% ipython --no-banner

In [1]: import numpy as np

In [2]: import numpy.linalg as la

In [3]: np.set_printoptions(suppress=True, linewidth=140)

In [4]: J = np.load("m.npy")

In [5]: print(J)
[[  9.05  14.53  -0.38]
 [  6.37   7.76  -0.27]
 [  4.91   4.66  -0.12]
 [  2.43   0.69   0.24]
 [  2.4    0.65   0.24]
 [  2.05   0.27   0.29]
 [  0.11  -0.23   0.15]
 [ -0.02   0.05  -0.03]
 [ -0.05   0.19  -0.13]
 [  0.02   1.28  -1.11]
 [  0.06   1.42  -1.27]
 [  0.06   1.44  -1.28]
 [  0.3    1.96  -2.01]
 [  0.5    2.26  -2.55]
 [  0.79   2.56  -3.25]
 [  1.66   2.97  -5.24]
 [  1.8    2.99  -5.55]
 [  2.56   2.93  -7.23]
 [  2.9    2.83  -7.96]
 [  6.18   0.07 -15.2 ]
 [  7.89  -2.33 -19.09]]

In [6]: Z = J[[11, 15]].astype(float)

In [7]: for _ in range(6):
   ...:     labels = la.norm(J[:, None] - Z, axis=-1).argmin(axis=1)
   ...:     Z = np.array([J[labels == j].mean(axis=0) for j in range(2)])
   ...: 

In [8]: print(labels)
[1 0 0 0 0 0 0 0 0 0 0 0 0 0 0 1 1 1 1 1 1]

In [9]: print(np.abs(Z[1] - Z[0]).argmax())
2

In [10]: print(np.bincount(labels))
[14  7]

In [11]: W0 = np.load("w.npy")

In [12]: print(W0.round(2))
[[ 1.29 -0.68 -0.46  0.83 -0.97  1.88  1.22 -0.09]
 [ 1.73  1.41 -0.06 -0.43  0.8  -0.82  1.04 -1.21]
 [-1.15  1.65  0.34  1.92  0.61  0.51  0.68  0.23]
 [ 1.44  0.41  0.17  1.49 -0.91 -0.88 -1.58  0.64]
 [-0.14 -0.38  0.67  0.51  0.41  0.87 -1.34 -2.32]
 [-0.86  1.09 -1.18 -0.37 -2.11 -0.26 -0.02 -1.01]
 [ 0.   -0.36 -2.6   0.59  1.22 -0.06 -0.52 -0.08]
 [-0.43 -1.49  0.16  1.22 -0.31 -1.72  1.19 -0.8 ]]

In [13]: rng = np.random.default_rng(981161)

In [14]: labels = rng.permutation(8)

In [15]: print(labels)
[7 1 6 4 2 0 3 5]

In [16]: Y = W0[labels][:, labels]

In [17]: print(np.round(np.diag(Y), 2))
[-0.8   1.41 -0.52  0.41  0.34  1.29  1.49 -0.26]

In [18]: print(round(float(la.det(Y)), 2), np.round(la.det(W0[labels]), 2))
-6561.0 6561.0

In [19]: r0 = np.array([-1, 2, 0, -2, 2, 2, -3, -3])

In [20]: Y = W0 + np.outer(r0, np.eye(8)[5])

In [21]: print(round(float(la.det(Y) / la.det(W0)), 2), round(float(1 + la.solve(W0, r0)[5]), 2))
1.53 1.53

In [22]: print(la.matrix_rank(Y - W0))
1

In [23]: feats = np.load("a.npy")

In [24]: print(feats)
[[ 0.25 -0.6   0.43 -0.4   0.13]
 [ 0.91  0.76  1.05  1.12  1.43]
 [-2.48 -2.88 -2.72 -3.76 -4.16]
 [-0.66  0.24 -0.9  -0.12 -0.78]
 [ 0.32  0.32  0.36  0.44  0.52]
 [ 0.44 -0.16  0.6   0.08  0.52]
 [ 0.78 -2.32  1.42 -1.64  0.26]
 [-0.39  0.36 -0.57  0.12 -0.39]
 [ 0.62  3.12  0.26  3.04  1.82]
 [ 1.95  1.4   2.29  2.2   2.99]
 [-1.56 -0.16 -2.   -0.92 -2.08]
 [ 0.3  -2.    0.74 -1.6  -0.26]
 [ 0.05 -1.4   0.31 -1.2  -0.39]]

In [25]: Z = feats[[12, 8]].astype(float)

In [26]: for _ in range(5):
    ...:     labels = la.norm(feats[:, None] - Z, axis=-1).argmin(axis=1)
    ...:     Z = np.array([feats[labels == j].mean(axis=0) for j in range(2)])
    ...: 

In [27]: print(labels)
[0 1 0 0 0 0 0 0 1 1 0 0 0]

In [28]: print(np.round(Z[1] - Z[0], 2))
[1.46 2.62 1.43 3.02 2.74]

In [29]: print(np.abs(Z[1] - Z[0]).argmax())
3

In [30]: print(Z.round(2))
[[-0.3  -0.86 -0.23 -0.9  -0.66]
 [ 1.16  1.76  1.2   2.12  2.08]]
